$ python -q
>>> import numpy as np
>>> np.set_printoptions(precision=3, suppress=True, linewidth=120)
>>> Y = np.array([[3, 9, -1, -2, 0, -9, -8, -4],
...     [6, 6, -8, -3, -5, 0, -8, 5],
...     [-2, 1, -5, 9, 6, 4, -3, 1],
...     [8, 9, 9, -1, -9, 7, -7, 5],
...     [-7, -8, -6, -9, -1, -5, 2, 7],
...     [5, 9, 4, 9, 3, -6, 3, 4],
...     [-9, 2, -4, 6, -3, 7, -4, 2],
...     [5, 5, 5, -4, 6, 8, 0, -8]])
>>> K = Y - Y.T
>>> K
array([[  0,   3,   1, -10,   7, -14,   1,  -9],
       [ -3,   0,  -9, -12,   3,  -9, -10,   0],
       [ -1,   9,   0,   0,  12,   0,   1,  -4],
       [ 10,  12,   0,   0,   0,  -2, -13,   9],
       [ -7,  -3, -12,   0,   0,  -8,   5,   1],
       [ 14,   9,   0,   2,   8,   0,  -4,  -4],
       [ -1,  10,  -1,  13,  -5,   4,   0,   2],
       [  9,   0,   4,  -9,  -1,   4,  -2,   0]])
>>> r0, v = K[3], K[1]
>>> r0 @ r0
np.int64(498)
>>> r0 @ v
np.int64(118)
>>> p = (r0 @ v) / (r0 @ r0) * r0
>>> round(float(np.linalg.norm(r0 + v) ** 2 + np.linalg.norm(r0 - v) ** 2), 3)
1844.0
>>> np.linalg.matrix_rank(np.outer(r0, v))
np.int64(1)
>>> np.outer(r0, v)
array([[ -30,    0,  -90, -120,   30,  -90, -100,    0],
       [ -36,    0, -108, -144,   36, -108, -120,    0],
       [   0,    0,    0,    0,    0,    0,    0,    0],
       [   0,    0,    0,    0,    0,    0,    0,    0],
       [   0,    0,    0,    0,    0,    0,    0,    0],
       [   6,    0,   18,   24,   -6,   18,   20,    0],
       [  39,    0,  117,  156,  -39,  117,  130,    0],
       [ -27,    0,  -81, -108,   27,  -81,  -90,    0]])
>>> p
array([ 2.369,  2.843,  0.   ,  0.   ,  0.   , -0.474, -3.08 ,  2.133])
>>> r0 = np.array([-6, -5, -3, -1, -6, 5, -7, 3])
>>> Y = K + np.outer(r0, np.eye(8)[6])
>>> Y
array([[  0.,   3.,   1., -10.,   7., -14.,  -5.,  -9.],
       [ -3.,   0.,  -9., -12.,   3.,  -9., -15.,   0.],
       [ -1.,   9.,   0.,   0.,  12.,   0.,  -2.,  -4.],
       [ 10.,  12.,   0.,   0.,   0.,  -2., -14.,   9.],
       [ -7.,  -3., -12.,   0.,   0.,  -8.,  -1.,   1.],
       [ 14.,   9.,   0.,   2.,   8.,   0.,   1.,  -4.],
       [ -1.,  10.,  -1.,  13.,  -5.,   4.,  -7.,   2.],
       [  9.,   0.,   4.,  -9.,  -1.,   4.,   1.,   0.]])
>>> Q, vecs = np.linalg.qr(Y[:, :4])[0], np.linalg.qr(Y[:, 4:])[0]
>>> sv = np.linalg.svd(Q.T @ vecs, compute_uv=False)
>>> sv
array([0.98 , 0.74 , 0.475, 0.215])
>>> (sv > 0.9).sum()
np.int64(1)
>>> U, sv = np.linalg.svd(K)
Traceback (most recent call last):
  File "<python-input-20>", line 1, in <module>
    U, sv = np.linalg.svd(K)
    ^^^^^
ValueError: too many values to unpack (expected 2)
>>> U, sv, VT = np.linalg.svd(K, full_matrices=False)
>>> np.round(U.T @ K @ VT.T, 3) + 0
array([[30.012,  0.   ,  0.   ,  0.   ,  0.   ,  0.   ,  0.   ,  0.   ],
       [ 0.   , 30.012,  0.   ,  0.   ,  0.   ,  0.   ,  0.   ,  0.   ],
       [ 0.   ,  0.   , 19.731,  0.   ,  0.   ,  0.   ,  0.   ,  0.   ],
       [ 0.   ,  0.   ,  0.   , 19.731,  0.   ,  0.   ,  0.   ,  0.   ],
       [ 0.   ,  0.   ,  0.   ,  0.   ,  8.893,  0.   ,  0.   ,  0.   ],
       [ 0.   ,  0.   ,  0.   ,  0.   ,  0.   ,  8.893,  0.   ,  0.   ],
       [ 0.   ,  0.   ,  0.   ,  0.   ,  0.   ,  0.   ,  4.886,  0.   ],
       [ 0.   ,  0.   ,  0.   ,  0.   ,  0.   ,  0.   ,  0.   ,  4.886]])
>>> np.cumsum(sv ** 2) / np.sum(sv ** 2)
array([0.323, 0.647, 0.786, 0.926, 0.954, 0.983, 0.991, 1.   ])
>>> U.shape, sv.shape, VT.shape
((8, 8), (8,), (8, 8))
>>> sv / sv[0]
array([1.   , 1.   , 0.657, 0.657, 0.296, 0.296, 0.163, 0.163])
>>> sv
array([30.012, 30.012, 19.731, 19.731,  8.893,  8.893,  4.886,  4.886])
>>> np.allclose(U * sv @ VT, K)
True
>>> Q, R = np.linalg.qr(K)
>>> np.round(Q.T @ Q, 3) + 0
array([[1., 0., 0., 0., 0., 0., 0., 0.],
       [0., 1., 0., 0., 0., 0., 0., 0.],
       [0., 0., 1., 0., 0., 0., 0., 0.],
       [0., 0., 0., 1., 0., 0., 0., 0.],
       [0., 0., 0., 0., 1., 0., 0., 0.],
       [0., 0., 0., 0., 0., 1., 0., 0.],
       [0., 0., 0., 0., 0., 0., 1., 0.],
       [0., 0., 0., 0., 0., 0., 0., 1.]])
>>> np.trace(Q @ Q.T)
np.float64(8.0)
>>> round(abs(R[0, 0]), 3), np.round(np.linalg.norm(K[:, 0]), 3)
(np.float64(20.905), np.float64(20.905))
>>> np.abs(np.diag(R))
array([20.905, 16.83 , 13.498, 19.788, 12.469, 10.257,  8.839,  6.232])
>>> A = np.load("test14.npy")
>>> A
array([[  4.958,   5.091,   3.026,   4.104,  -0.095,   2.019],
       [  5.076,   4.898,   3.202,   3.963,   0.026,   1.97 ],
       [  5.009,   4.965,   2.973,   4.131,  -0.01 ,   1.877],
       [ 15.174,  15.03 ,   9.081,  12.15 ,   0.122,   6.062],
       [ -4.916,  -5.167,  -2.92 ,  -4.077,   0.036,  -2.224],
       [-15.006, -14.908,  -8.961, -11.937,   0.114,  -5.872],
       [ -9.904,  -9.989,  -6.008,  -7.914,  -0.075,  -4.02 ],
       [ 14.966,  15.028,   9.112,  11.998,   0.038,   5.868]])
>>> Y = np.c_[A[:, :3] @ np.array([[1, -3, 3], [3, -3, 1], [-3, -3, 3]]), np.array([3, 0, 2, 3, 0, 3, 1, 3])]
>>> Y
array([[  11.153,  -39.225,   29.043,    3.   ],
       [  10.164,  -39.528,   29.732,    0.   ],
       [  10.985,  -38.841,   28.911,    2.   ],
       [  33.021, -117.855,   87.795,    3.   ],
       [ -11.657,   39.009,  -28.675,    0.   ],
       [ -32.847,  116.625,  -86.809,    3.   ],
       [ -21.847,   77.703,  -57.725,    1.   ],
       [  32.714, -117.318,   87.262,    3.   ]])
>>> np.round(np.linalg.norm(Y - A @ np.linalg.lstsq(A, Y)[0], axis=0), 3) + 0
array([0.   , 0.   , 0.   , 2.647])
>>> np.linalg.matrix_rank(Y)
np.int64(4)
>>> np.linalg.matrix_rank(np.c_[A, Y])
np.int64(7)
>>> r0 = np.array([1, 2])
>>> np.cross(A[1, :3], A[2, :3])
array([-1.336,  0.948,  0.668])
>>> x0 = np.array([-5, 0, -2, 1, 1, -3])
>>> y = A @ x0
>>> np.round(np.linalg.solve(A.T @ A, A.T @ y), 3) + 0
array([-5.,  0., -2.,  1.,  1., -3.])
>>> np.round(np.linalg.pinv(A) @ A, 3) + 0
array([[1., 0., 0., 0., 0., 0.],
       [0., 1., 0., 0., 0., 0.],
       [0., 0., 1., 0., 0., 0.],
       [0., 0., 0., 1., 0., 0.],
       [0., 0., 0., 0., 1., 0.],
       [0., 0., 0., 0., 0., 1.]])
>>> try:
...     np.linalg.solve(A, y)
... except np.linalg.LinAlgError as e:
...     print("failed:", e)
... 
failed: Last 2 dimensions of the array must be square
>>> rng = np.random.default_rng(8905)
>>> y = y + 0.02 * rng.normal(size=8)
>>> y
array([-32.888, -33.743, -32.548, -99.942,  33.083,  98.756,  65.628, -98.59 ])
>>> c, *_ = np.linalg.lstsq(A, y)
>>> round(float(np.linalg.norm(y - A @ c)), 3)
0.064
>>> np.round(A.T @ (y - A @ c), 3) + 0
array([0., 0., 0., 0., 0., 0.])
>>> [round(float(np.linalg.norm(np.linalg.solve(A.T @ A + lam * np.eye(6), A.T @ y))), 2) for lam in (0, 1, 10, 100)]
[6.39, 3.72, 3.7, 3.58]
